$ python -q
>>> import numpy as np
>>> np.set_printoptions(precision=2, suppress=True, linewidth=200)
>>> def tidy(a):
...     return np.round(a, 2) + 0
... 
>>> W0 = np.loadtxt("case16.csv", delimiter=",")
>>> tidy(W0)
array([[-0.93,  1.18, -0.37,  0.14,  0.88],
       [ 1.18, -0.17,  0.03,  0.56,  0.31],
       [-0.37,  0.03,  1.13, -0.84,  0.63],
       [ 0.14,  0.56, -0.84,  0.77,  0.23],
       [ 0.88,  0.31,  0.63,  0.23,  1.2 ]])
>>> B = W0 / np.sqrt((W0 ** 2).mean(axis=1, keepdims=True))
>>> np.linalg.matrix_rank(W0 - W0.mean(axis=1, keepdims=True))
np.int64(3)
>>> tidy(np.linalg.eigvalsh(W0).min())
np.float64(-2.0)
>>> np.all(np.linalg.eigvalsh(W0) > 0)
np.False_
>>> try:
...     np.linalg.cholesky(W0)
... except np.linalg.LinAlgError as e:
...     print(repr(e))
... 
LinAlgError('Matrix is not positive definite')
>>> mat = np.load("data.npy")
>>> tidy(mat)
array([[ 0.73,  0.37, -0.03, -0.24],
       [ 0.37,  0.49,  0.04,  0.34],
       [-0.03,  0.04,  1.  , -0.03],
       [-0.24,  0.34, -0.03,  0.78]])
>>> rng = np.random.default_rng(943344)
>>> labels = rng.permutation(4)
>>> labels
array([3, 1, 2, 0])
>>> B = mat[labels][:, labels]
>>> tidy(np.sort(np.abs(np.linalg.eigvals(B))))
array([0., 1., 1., 1.])
>>> vec = np.array([-1, -2, -2, -2])
>>> tidy(np.eye(4) - mat)
array([[ 0.27, -0.37,  0.03,  0.24],
       [-0.37,  0.51, -0.04, -0.34],
       [ 0.03, -0.04,  0.  ,  0.03],
       [ 0.24, -0.34,  0.03,  0.22]])
>>> tidy(np.linalg.eigvalsh(2 * mat - np.eye(4)))
array([-1.,  1.,  1.,  1.])
>>> B = mat + rng.integers(-2, 3, (4, 3)) @ rng.integers(-2, 3, (3, 4))
>>> tidy(B)
array([[-5.27,  0.37,  5.97,  3.76],
       [ 1.37, -3.51,  5.04, -3.66],
       [ 2.97,  6.04, -2.  , -1.03],
       [ 2.76,  6.34, -3.03, -0.22]])
>>> np.abs(B - mat).sum(axis=1)
array([16., 14., 13., 13.])
>>> B - mat
array([[-6.,  0.,  6.,  4.],
       [ 1., -4.,  5., -4.],
       [ 3.,  6., -3., -1.],
       [ 3.,  6., -3., -1.]])
>>> X = np.array([[0.3, -1.3, -0.2, -0.7],
...     [0.8, 1.4, -0.9, 1.1],
...     [-1.8, -3.1, 0.5, 0.1]])
>>> X[0] = X[1] + 0.05 * rng.normal(size=4)
>>> tidy(X)
array([[ 0.86,  1.41, -0.92,  1.08],
       [ 0.8 ,  1.4 , -0.9 ,  1.1 ],
       [-1.8 , -3.1 ,  0.5 ,  0.1 ]])
>>> Uu, s, VT = np.linalg.svd(X)
>>> np.argmax(s[:-1] / (s[1:] + 1e-6)) + 1
np.int64(2)
>>> B = Uu[:, :2] @ np.diag(s[:2]) @ VT[:2]
>>> np.linalg.matrix_rank(X, rtol=0.05)
np.int64(2)
>>> tidy(B)
array([[ 0.84,  1.43, -0.91,  1.09],
       [ 0.82,  1.39, -0.91,  1.1 ],
       [-1.8 , -3.1 ,  0.5 ,  0.1 ]])
